% python3 -q
>>> import numpy as np
>>> from numpy import linalg as LA
>>> np.set_printoptions(suppress=True, linewidth=120)
>>> B = np.array([[0, -2, -1, -1], [-1, -2, 2, -2], [-1, -2, 2, 2], [1, 1, 2, 1]])
>>> W0 = np.triu(B)
>>> print(W0)
[[ 0 -2 -1 -1]
 [ 0 -2  2 -2]
 [ 0  0  2  2]
 [ 0  0  0  1]]
>>> print(round(float(LA.norm(W0, 2) / LA.norm(W0)), 2))
0.75
>>> U, sigma, Vt = LA.svd(W0)
>>> V = Vt[:(sigma > 1e-8).sum()]
>>> rng = np.random.default_rng(8395)
>>> vec = W0[0] + 4 * W0[2] + rng.integers(2) * np.eye(4)[2]
>>> print(vec)
[ 0. -2.  7.  7.]
>>> print(np.allclose(V.T @ V @ vec, vec))
True
>>> print(np.round(LA.norm(vec - V.T @ V @ vec), 2))
0.0
>>> print(np.round(V.T @ V, 2) + 0)
[[0. 0. 0. 0.]
 [0. 1. 0. 0.]
 [0. 0. 1. 0.]
 [0. 0. 0. 1.]]
>>> print(np.round(W0 @ LA.pinv(W0) @ W0, 2) + 0)
[[ 0. -2. -1. -1.]
 [ 0. -2.  2. -2.]
 [ 0.  0.  2.  2.]
 [ 0.  0.  0.  1.]]
>>> print(np.allclose(W0[:-1].T @ LA.lstsq(W0[:-1].T, W0[-1])[0], W0[-1]))
True
>>> print(round(float(np.trace(LA.pinv(W0) @ W0)), 2))
3.0
>>> print(W0.ravel(order="F"))
[ 0  0  0  0 -2 -2  0  0 -1  2  2  0 -1 -2  2  1]
>>> blk = W0.reshape(4, 2, -1)
>>> print(blk.sum(axis=1))
[[-1 -3]
 [ 2 -4]
 [ 2  2]
 [ 0  1]]
>>> print(blk.transpose(1, 0, 2))
[[[ 0 -2]
  [ 0 -2]
  [ 0  0]
  [ 0  0]]

 [[-1 -1]
  [ 2 -2]
  [ 2  2]
  [ 0  1]]]
>>> arr = np.loadtxt("dump.csv", delimiter=",")
>>> print(arr)
[[ 3. -2.  0.]
 [-2.  0.  0.]
 [ 0.  0. -1.]]
>>> w, V = LA.eigh(arr)
>>> print(np.round(LA.svd(arr, compute_uv=False), 2))
[4. 1. 1.]
>>> print(np.round(V @ np.diag(w) @ V.T, 2) + 0)
[[ 3. -2.  0.]
 [-2.  0.  0.]
 [ 0.  0. -1.]]
>>> print(np.abs(V[:, -1]).round(6).argmax())
0
>>> print(w.sum(), np.trace(arr))
2.0 2.0
>>> u = np.array([9, 7])
>>> print(np.cross(arr[2, :3], arr[0, :3]))
[-2. -3. -0.]
>>> print(np.polyval(u, arr[2]))
[ 7.  7. -2.]
>>> print(np.round(np.sort(np.abs(LA.eigvals(arr))), 2))
[1. 1. 4.]
>>> print(np.round(np.abs(LA.eigvals(arr)).max(), 2))
4.0
>>> def softmax(z):
...     e = np.exp(z - z.max(axis=-1, keepdims=True))
...     return e / e.sum(axis=-1, keepdims=True)
... 
>>> print(np.round(softmax(10 * arr[1]), 2) + 0)
[0.  0.5 0.5]
>>> att = arr @ arr.T / np.sqrt(3)
>>> print(np.round(softmax(att)[1] @ arr, 2))
[-1.81 -0.01 -0.09]
>>> lab = rng.permutation(3)
>>> print(lab)
[1 0 2]
>>> B = arr[lab][:, lab]
>>> print(np.round(np.sort(np.abs(LA.eigvals(B))), 2))
[1. 1. 4.]
>>> print(np.diag(B))
[ 0.  3. -1.]
>>> A = np.loadtxt("arr.csv", delimiter=",")
>>> print(A)
[[4. 0. 0.]
 [0. 4. 0.]
 [0. 0. 4.]]
>>> print((A != 0).astype(int))
[[1 0 0]
 [0 1 0]
 [0 0 1]]
>>> print((LA.matrix_power((A != 0) + (A.T != 0) + np.eye(3), 3) > 0).astype(int))
[[1 0 0]
 [0 1 0]
 [0 0 1]]
>>> data = np.array([[5.91, -2.25, 0.93], [-2.25, 7.37, 0.67], [0.93, 0.67, 8.72]])
>>> U, sigma, Vt = LA.svd(data, full_matrices=False)
>>> print(U.shape, sigma.shape, Vt.shape)
(3, 3) (3,) (3, 3)
>>> print(np.round(sigma / sigma[0], 2))
[1.   1.   0.44]
>>> lab = rng.permutation(3)
>>> B = data[:, lab] * rng.choice([-1, 1], 3)
>>> print(B)
[[-5.91  0.93  2.25]
 [ 2.25  0.67 -7.37]
 [-0.93  8.72 -0.67]]
>>> U, _, Vt = LA.svd(data.T @ B)
>>> print(lab)
[0 2 1]
>>> print(np.round(LA.lstsq(data, B)[0], 2) + 0)
[[-1.  0.  0.]
 [ 0.  0. -1.]
 [ 0.  1.  0.]]
>>> lab = rng.permutation(3)
>>> print(lab)
[1 2 0]
>>> B = data[lab][:, lab]
>>> print(B)
[[ 7.37  0.67 -2.25]
 [ 0.67  8.72  0.93]
 [-2.25  0.93  5.91]]
>>> print(np.round(np.sort(np.abs(LA.eigvals(B))), 2))
[4.   9.   9.01]
>>> print(round(LA.det(B), 2), round(LA.det(data[lab]), 2))
323.84 323.84
>>> print(np.trace(B))
22.0
>>> print(np.diag(B))
[7.37 8.72 5.91]
>>> m1 = np.array([[-0.8, 2.1, -0.6, 0.2],
...     [2.0, 0.6, -1.4, -0.4],
...     [-0.1, -0.9, -0.5, 0.8],
...     [0.3, -2.4, -0.8, -0.9],
...     [-0.4, -0.6, 1.1, 0.1],
...     [-0.4, 0.8, 0.3, -0.3],
...     [-0.5, 0.2, -0.6, -0.2],
...     [0.7, -0.6, 0.2, 1.4],
...     [0.8, -0.3, -1.2, 0.8],
...     [0.6, 0.3, -0.2, -1.0],
...     [1.1, -0.4, 2.5, 0.6],
...     [-2.0, 0.3, -1.7, 2.5],
...     [0.1, 1.1, -1.2, -0.4],
...     [1.1, -1.3, -0.1, 1.2]])
>>> m1[:, 0] = -1 * m1[:, 3] + 0.1 * rng.normal(size=14)
>>> print(m1.round(2))
[[-0.27  2.1  -0.6   0.2 ]
 [ 0.31  0.6  -1.4  -0.4 ]
 [-0.85 -0.9  -0.5   0.8 ]
 [ 1.   -2.4  -0.8  -0.9 ]
 [-0.06 -0.6   1.1   0.1 ]
 [ 0.22  0.8   0.3  -0.3 ]
 [ 0.06  0.2  -0.6  -0.2 ]
 [-1.41 -0.6   0.2   1.4 ]
 [-0.66 -0.3  -1.2   0.8 ]
 [ 0.93  0.3  -0.2  -1.  ]
 [-0.57 -0.4   2.5   0.6 ]
 [-2.47  0.3  -1.7   2.5 ]
 [ 0.5   1.1  -1.2  -0.4 ]
 [-1.09 -1.3  -0.1   1.2 ]]
>>> Xc = m1 - m1.mean(axis=0)
>>> U, sigma, Vt = LA.svd(Xc, full_matrices=False)
>>> print(np.round(np.abs(Vt[-1]), 2))
[0.71 0.03 0.01 0.7 ]
>>> print((np.sign(U[:, 0]) == np.sign(U[0, 0])).astype(int))
[1 1 0 1 1 1 1 0 0 1 0 0 1 0]
>>> print(np.searchsorted(np.cumsum(sigma ** 2) / (sigma ** 2).sum(), 0.9) + 1)
3
>>> print(LA.matrix_rank(Xc))
4
>>> print(np.round(sigma ** 2 / (sigma ** 2).sum(), 2) + 0)
[0.43 0.34 0.22 0.  ]
>>> print(np.round(Xc.mean(axis=0), 2) + 0)
[0. 0. 0. 0.]
>>> hat = m1 @ LA.solve(m1.T @ m1, m1.T)
>>> print(np.round(np.trace(hat), 2))
4.0
>>> lab = rng.permutation(4)
>>> B = m1[:, lab] * rng.choice([-1, 1], 4)
>>> print(B.round(2))
[[-0.2   0.6  -0.27  2.1 ]
 [ 0.4   1.4   0.31  0.6 ]
 [-0.8   0.5  -0.85 -0.9 ]
 [ 0.9   0.8   1.   -2.4 ]
 [-0.1  -1.1  -0.06 -0.6 ]
 [ 0.3  -0.3   0.22  0.8 ]
 [ 0.2   0.6   0.06  0.2 ]
 [-1.4  -0.2  -1.41 -0.6 ]
 [-0.8   1.2  -0.66 -0.3 ]
 [ 1.    0.2   0.93  0.3 ]
 [-0.6  -2.5  -0.57 -0.4 ]
 [-2.5   1.7  -2.47  0.3 ]
 [ 0.4   1.2   0.5   1.1 ]
 [-1.2   0.1  -1.09 -1.3 ]]
>>> U, _, Vt = LA.svd(m1.T @ B)
>>> print(np.round(U @ Vt, 2) + 0)
[[ 0.  0.  1.  0.]
 [ 0.  0.  0.  1.]
 [ 0. -1.  0.  0.]
 [-1.  0.  0.  0.]]
